>>> import numpy as np
>>> np.set_printoptions(precision=3, suppress=True, linewidth=100)
>>> arr = np.tril(np.array([[-3, 3, 3, 1, 1],
...     [3, 1, 2, 3, -3],
...     [3, 2, 0, -2, 3],
...     [0, 0, 1, -3, 1],
...     [-2, -1, -3, -1, 0]]), -1) + np.eye(5, dtype=int)
>>> arr
array([[ 1,  0,  0,  0,  0],
       [ 3,  1,  0,  0,  0],
       [ 3,  2,  1,  0,  0],
       [ 0,  0,  1,  1,  0],
       [-2, -1, -3, -1,  1]])
>>> np.linalg.matrix_power(arr, 4)
array([[   1,    0,    0,    0,    0],
       [  12,    1,    0,    0,    0],
       [  48,    8,    1,    0,    0],
       [  42,   12,    4,    1,    0],
       [-170,  -48,  -18,   -4,    1]])
>>> round(np.abs(np.linalg.eigvals(arr)).max(), 3)
np.float64(1.0)
>>> np.trace(arr)
np.int64(5)
>>> [int(np.linalg.matrix_rank(np.linalg.matrix_power(arr, p))) for p in range(1, 6)]
[5, 5, 5, 5, 5]
>>> np.prod(np.diag(arr)), round(float(np.linalg.det(arr)), 3)
(np.int64(1), 1.0)
>>> B = np.array([[0, 0], [1, 1]])
>>> W2 = np.kron(B, arr)
>>> W2
array([[ 0,  0,  0,  0,  0,  0,  0,  0,  0,  0],
       [ 0,  0,  0,  0,  0,  0,  0,  0,  0,  0],
       [ 0,  0,  0,  0,  0,  0,  0,  0,  0,  0],
       [ 0,  0,  0,  0,  0,  0,  0,  0,  0,  0],
       [ 0,  0,  0,  0,  0,  0,  0,  0,  0,  0],
       [ 1,  0,  0,  0,  0,  1,  0,  0,  0,  0],
       [ 3,  1,  0,  0,  0,  3,  1,  0,  0,  0],
       [ 3,  2,  1,  0,  0,  3,  2,  1,  0,  0],
       [ 0,  0,  1,  1,  0,  0,  0,  1,  1,  0],
       [-2, -1, -3, -1,  1, -2, -1, -3, -1,  1]])
>>> round(float(np.linalg.norm(W2, 2)), 3), np.round(np.linalg.norm(B, 2) * np.linalg.norm(arr, 2), 3)
(8.242, np.float64(8.242))
>>> W2.shape
(10, 10)
>>> np.linalg.matrix_rank(W2)
np.int64(5)
>>> rng = np.random.default_rng(682549)
>>> labels = rng.permutation(5)
>>> labels
array([2, 4, 0, 3, 1])
>>> B = arr[labels][:, labels]
>>> round(float(np.linalg.det(B)), 3), round(float(np.linalg.det(arr[labels])), 3)
(1.0, 1.0)
>>> np.allclose(B, arr)
False
>>> B
array([[ 1,  0,  3,  0,  2],
       [-3,  1, -2, -1, -1],
       [ 0,  0,  1,  0,  0],
       [ 1,  0,  0,  1,  0],
       [ 0,  0,  3,  0,  1]])
